% python3 -q
>>> import numpy as np
>>> np.set_printoptions(suppress=True, linewidth=140)
>>> rd = lambda a: np.round(a, 2) + 0
>>> W0 = np.load("m.npy")
>>> W0
array([[-19.81,  -1.49,  -2.34],
       [ -7.73,  18.22,  -2.92],
       [-18.49,  -6.05,  -4.65],
       [  9.88, -11.86,  12.72],
       [ 16.75,  -4.34, -10.04],
       [-10.35,  12.8 ,  11.36],
       [-17.3 ,  -0.64,  10.01],
       [ 10.81,  16.82,   0.12],
       [ -3.71, -15.5 ,  12.08],
       [ -9.05,   7.12,  16.35],
       [ 17.12,  -7.24,  -7.37],
       [ -0.75, -13.76, -14.49],
       [ -4.67,  19.07,   3.81],
       [-16.28,  -6.1 ,  -9.88]])
>>> D = np.linalg.norm(W0[:, None] - W0[None], axis=-1)
>>> D.mean(axis=1).argmax()
np.int64(4)
>>> (D + 1e9 * np.eye(14)).round(6).argmin(axis=1)
array([ 2, 12,  0,  8, 10,  9,  0, 12,  3,  5,  4, 13,  1,  2])
>>> D.shape
(14, 14)
>>> x0 = np.array([5, 4, 1])
>>> y = W0 @ x0
>>> beta, lr = np.zeros(3), 1 / np.linalg.norm(W0, 2) ** 2
>>> for i in range(150):
...     beta -= lr * W0.T @ (W0 @ beta - y)
...     if i % 50 == 0: print(i, round(np.linalg.norm(W0 @ beta - y), 2))
... 
0 78.75
50 0.0
100 0.0
>>> rd(beta)
array([5., 4., 1.])
>>> lab = W0[:, 0] > np.median(W0[:, 0])
>>> f = W0[lab].mean(axis=0) - W0[~lab].mean(axis=0)
>>> np.argsort(-np.abs(f).round(6), kind="stable")
array([0, 1, 2])
>>> ((W0 - W0.mean(axis=0)) @ f > 0).astype(int)
array([0, 0, 0, 1, 1, 0, 0, 1, 1, 0, 1, 1, 0, 0])
>>> rd(f)
array([20.63, -5.81, -3.01])
>>> rd((((W0 - W0.mean(axis=0)) @ f > 0) == lab).mean())
np.float64(0.93)
>>> cen = (W0 - W0.mean(axis=0)) / W0.std(axis=0)
>>> print(rd(cen.std(axis=0)))
[1. 1. 1.]
>>> beta = np.linalg.lstsq(np.delete(cen, 2, axis=1), cen[:, 2])[0]
>>> np.abs(beta).argmax()
np.int64(1)
>>> print(rd(beta))
[-0.15  0.19]
>>> A = np.loadtxt("a.csv", delimiter=",")
>>> rd(A)
array([[0.03, 0.14, 0.09],
       [0.14, 0.71, 0.43],
       [0.09, 0.43, 0.26]])
>>> np.linalg.cond(A) > 100
np.True_
>>> rd(np.linalg.norm(A, 2) / np.linalg.norm(A))
np.float64(1.0)
>>> print([round(float(x), 2) for x in np.linalg.svd(A, compute_uv=False)[:3]])
[1.0, 0.0, 0.0]
